$ python -q
>>> import numpy as np
>>> np.set_printoptions(precision=2, suppress=True, linewidth=200, legacy="1.25")
>>> F = np.loadtxt("layer18.csv", delimiter=",")
>>> F.round(2) + 0
array([[ 0.38,  0.17, -0.07,  0.01, -0.04,  0.3 , -0.26, -0.16, -0.14],
       [ 0.17,  0.69, -0.08,  0.18,  0.11, -0.04, -0.02, -0.21,  0.3 ],
       [-0.07, -0.08,  0.32, -0.29,  0.31,  0.07, -0.04,  0.04,  0.12],
       [ 0.01,  0.18, -0.29,  0.32, -0.29, -0.07,  0.07,  0.06,  0.06],
       [-0.04,  0.11,  0.31, -0.29,  0.43, -0.06,  0.  , -0.18,  0.09],
       [ 0.3 , -0.04,  0.07, -0.07, -0.06,  0.49, -0.33,  0.2 ,  0.06],
       [-0.26, -0.02, -0.04,  0.07,  0.  , -0.33,  0.25, -0.01,  0.04],
       [-0.16, -0.21,  0.04,  0.06, -0.18,  0.2 , -0.01,  0.55,  0.32],
       [-0.14,  0.3 ,  0.12,  0.06,  0.09,  0.06,  0.04,  0.32,  0.57]])
>>> w, vecs = np.linalg.eigh(F)
>>> x = np.array([2, 2, 2, 1, 3, 1, 0, 2, 3])
>>> np.round(vecs * np.abs(w) @ vecs.T, 2) + 0
array([[ 0.38,  0.17, -0.07,  0.01, -0.04,  0.3 , -0.26, -0.16, -0.14],
       [ 0.17,  0.69, -0.08,  0.18,  0.11, -0.04, -0.02, -0.21,  0.3 ],
       [-0.07, -0.08,  0.32, -0.29,  0.31,  0.07, -0.04,  0.04,  0.12],
       [ 0.01,  0.18, -0.29,  0.32, -0.29, -0.07,  0.07,  0.06,  0.06],
       [-0.04,  0.11,  0.31, -0.29,  0.43, -0.06,  0.  , -0.18,  0.09],
       [ 0.3 , -0.04,  0.07, -0.07, -0.06,  0.49, -0.33,  0.2 ,  0.06],
       [-0.26, -0.02, -0.04,  0.07,  0.  , -0.33,  0.25, -0.01,  0.04],
       [-0.16, -0.21,  0.04,  0.06, -0.18,  0.2 , -0.01,  0.55,  0.32],
       [-0.14,  0.3 ,  0.12,  0.06,  0.09,  0.06,  0.04,  0.32,  0.57]])
>>> round(float(np.abs(F).sum(axis=1).max()), 2), round(float(np.abs(w).max()), 2)
(1.79, 1.0)
>>> np.round(vecs * np.maximum(w, 0) @ vecs.T, 2) + 0
array([[ 0.38,  0.17, -0.07,  0.01, -0.04,  0.3 , -0.26, -0.16, -0.14],
       [ 0.17,  0.69, -0.08,  0.18,  0.11, -0.04, -0.02, -0.21,  0.3 ],
       [-0.07, -0.08,  0.32, -0.29,  0.31,  0.07, -0.04,  0.04,  0.12],
       [ 0.01,  0.18, -0.29,  0.32, -0.29, -0.07,  0.07,  0.06,  0.06],
       [-0.04,  0.11,  0.31, -0.29,  0.43, -0.06,  0.  , -0.18,  0.09],
       [ 0.3 , -0.04,  0.07, -0.07, -0.06,  0.49, -0.33,  0.2 ,  0.06],
       [-0.26, -0.02, -0.04,  0.07,  0.  , -0.33,  0.25, -0.01,  0.04],
       [-0.16, -0.21,  0.04,  0.06, -0.18,  0.2 , -0.01,  0.55,  0.32],
       [-0.14,  0.3 ,  0.12,  0.06,  0.09,  0.06,  0.04,  0.32,  0.57]])
>>> round(float(x @ F @ x / (x @ x)), 2), np.round(w[0], 2), round(float(w[-1]), 2)
(0.75, -0.0, 1.0)
>>> M2 = np.array([[0, -2, 2, 0, 1, -1, -3, -1, 3, -3, -3],
...     [-2, 3, 0, 3, 1, -2, -1, 0, 2, -2, 3],
...     [-3, 0, -1, 1, 1, 2, 1, 2, 2, 2, -2],
...     [-3, -1, -1, 0, 2, -3, 3, 2, 3, 1, 3],
...     [0, 1, -3, -3, -1, 3, 1, 2, -3, -2, -3],
...     [2, 3, 2, 2, -1, -1, 2, -1, -1, 3, 1],
...     [3, -1, 1, 1, 2, 3, 0, 3, 2, -2, -1],
...     [0, 0, -3, -1, 0, -3, 1, 2, -1, -3, 0],
...     [1, -2, 0, -1, -1, 3, -3, 2, 1, 0, -1],
...     [1, -2, -2, -1, -2, 3, 1, -2, 2, 1, 2],
...     [-2, 0, -2, -2, 0, 1, -1, -1, 3, 1, 2]])
>>> data = M2 - M2.T
>>> data
array([[ 0,  0,  5,  3,  1, -3, -6, -1,  2, -4, -1],
       [ 0,  0,  0,  4,  0, -5,  0,  0,  4,  0,  3],
       [-5,  0,  0,  2,  4,  0,  0,  5,  2,  4,  0],
       [-3, -4, -2,  0,  5, -5,  2,  3,  4,  2,  5],
       [-1,  0, -4, -5,  0,  4, -1,  2, -2,  0, -3],
       [ 3,  5,  0,  5, -4,  0, -1,  2, -4,  0,  0],
       [ 6,  0,  0, -2,  1,  1,  0,  2,  5, -3,  0],
       [ 1,  0, -5, -3, -2, -2, -2,  0, -3, -1,  1],
       [-2, -4, -2, -4,  2,  4, -5,  3,  0, -2, -4],
       [ 4,  0, -4, -2,  0,  0,  3,  1,  2,  0,  1],
       [ 1, -3,  0, -5,  3,  0,  0, -1,  4, -1,  0]])
>>> rk = np.linalg.matrix_rank(data)
>>> rk
10
>>> ns = np.linalg.svd(data)[2][rk:].T
>>> [int(np.linalg.matrix_rank(data[:, :j + 1])) for j in range(11)]
[1, 2, 3, 4, 5, 6, 7, 8, 9, 10, 10]
>>> [int(np.linalg.matrix_rank(np.delete(data, i, axis=0))) for i in range(11)]
[10, 10, 10, 10, 10, 10, 10, 10, 10, 10, 10]
>>> ns.shape
(11, 1)
>>> np.round(data @ ns, 2) + 0
array([[0.],
       [0.],
       [0.],
       [0.],
       [0.],
       [0.],
       [0.],
       [0.],
       [0.],
       [0.],
       [0.]])
>>> [int(np.linalg.matrix_rank(data[:i])) for i in range(1, len(data) + 1)]
[1, 2, 3, 4, 5, 6, 7, 8, 9, 10, 10]
>>> np.round(ns[:, 0] / ns[np.abs(ns[:, 0]).round(6).argmax(), 0], 2) + 0
array([ 0.  ,  0.43, -0.55,  0.42,  0.77,  0.99, -0.57, -0.74,  0.06, -0.09,  1.  ])
